$ python -q
>>> import numpy as np
>>> from numpy import linalg as LA
>>> np.set_printoptions(suppress=True, linewidth=120)
>>> W0 = np.load("out19.npy")
>>> W0
array([[-1,  2,  1,  4],
       [-2,  1,  0,  3],
       [ 0,  3,  2,  5]])
>>> np.abs(np.diag(LA.qr(W0)[1])) > 1e-9
array([ True,  True, False])
>>> LA.lstsq(W0[:-1].T, W0[-1])[2]
np.int32(2)
>>> np.unique(W0.round(6), axis=0).shape
(3, 4)
>>> left, s, vt = LA.svd(W0)
>>> evecs = vt[:(s > 1e-8).sum()]
>>> rng = np.random.default_rng(49742)
>>> x = W0[1] + 5 * W0[0] + rng.integers(2) * np.eye(4)[2]
>>> x
array([-7., 11.,  6., 23.])
>>> np.round(evecs.T @ evecs, 2)
array([[ 0.73,  0.15,  0.35, -0.23],
       [ 0.15,  0.27,  0.23,  0.35],
       [ 0.35,  0.23,  0.27,  0.15],
       [-0.23,  0.35,  0.15,  0.73]])
>>> np.allclose(evecs.T @ evecs @ x, x)
False
>>> round(float(LA.norm(x - evecs.T @ evecs @ x)), 2)
0.85
>>> out = W0[0, 0] * W0[1:] - np.outer(W0[1:, 0], W0[0])
>>> out
array([[ 0,  3,  2,  5],
       [ 0, -3, -2, -5]])
>>> W0[:, 0] / W0[0, 0]
array([ 1.,  2., -0.])
>>> left, s, vt = LA.svd(W0)
>>> s.round(2) + 0
array([8.34, 2.12, 0.  ])
>>> out = left[:, :2] @ np.diag(s[:2]) @ vt[:2]
>>> round(float(LA.norm(W0 - out) / LA.norm(W0)), 2)
0.0
>>> LA.matrix_rank(out)
np.int64(2)
>>> out.round(2) + 0
array([[-1.,  2.,  1.,  4.],
       [-2.,  1.,  0.,  3.],
       [ 0.,  3.,  2.,  5.]])
>>> out = W0 / np.sqrt((W0 ** 2).mean(axis=1, keepdims=True))
>>> LA.matrix_rank(W0 - W0.mean(axis=1, keepdims=True))
np.int64(1)
>>> m1 = np.tanh(np.array([[0.4],
...     [1.0],
...     [-1.0],
...     [-0.2],
...     [-0.7],
...     [0.3],
...     [1.2],
...     [1.0],
...     [-1.7],
...     [-0.8],
...     [0.6],
...     [-1.9],
...     [-0.2],
...     [-0.4],
...     [-0.2],
...     [-0.9]]) @ np.array([[0.7, -1.9, 1.4]]))
>>> m1.round(2)
array([[ 0.27, -0.64,  0.51],
       [ 0.6 , -0.96,  0.89],
       [-0.6 ,  0.96, -0.89],
       [-0.14,  0.36, -0.27],
       [-0.45,  0.87, -0.75],
       [ 0.21, -0.52,  0.4 ],
       [ 0.69, -0.98,  0.93],
       [ 0.6 , -0.96,  0.89],
       [-0.83,  1.  , -0.98],
       [-0.51,  0.91, -0.81],
       [ 0.4 , -0.81,  0.69],
       [-0.87,  1.  , -0.99],
       [-0.14,  0.36, -0.27],
       [-0.27,  0.64, -0.51],
       [-0.14,  0.36, -0.27],
       [-0.56,  0.94, -0.85]])
>>> # row 7 repeats row 1
>>> out = m1 + rng.integers(-2, 3, (16, 1)) @ rng.integers(-2, 3, (1, 3))
>>> out.round(2)
array([[-3.73, -2.64, -1.49],
       [ 2.6 ,  0.04,  1.89],
       [-4.6 , -1.04, -2.89],
       [ 1.86,  1.36,  0.73],
       [-0.45,  0.87, -0.75],
       [ 4.21,  1.48,  2.4 ],
       [ 4.69,  1.02,  2.93],
       [-1.4 , -1.96, -0.11],
       [-4.83, -1.  , -2.98],
       [-2.51, -0.09, -1.81],
       [ 2.4 ,  0.19,  1.69],
       [-4.87, -1.  , -2.99],
       [ 1.86,  1.36,  0.73],
       [-4.27, -1.36, -2.51],
       [-2.14, -0.64, -1.27],
       [-2.56, -0.06, -1.85]])
>>> LA.matrix_rank(out - m1, tol=1e-8)
np.int64(1)
>>> np.round(LA.svd(out - m1, compute_uv=False), 2) + 0
array([14.7,  0. ,  0. ])
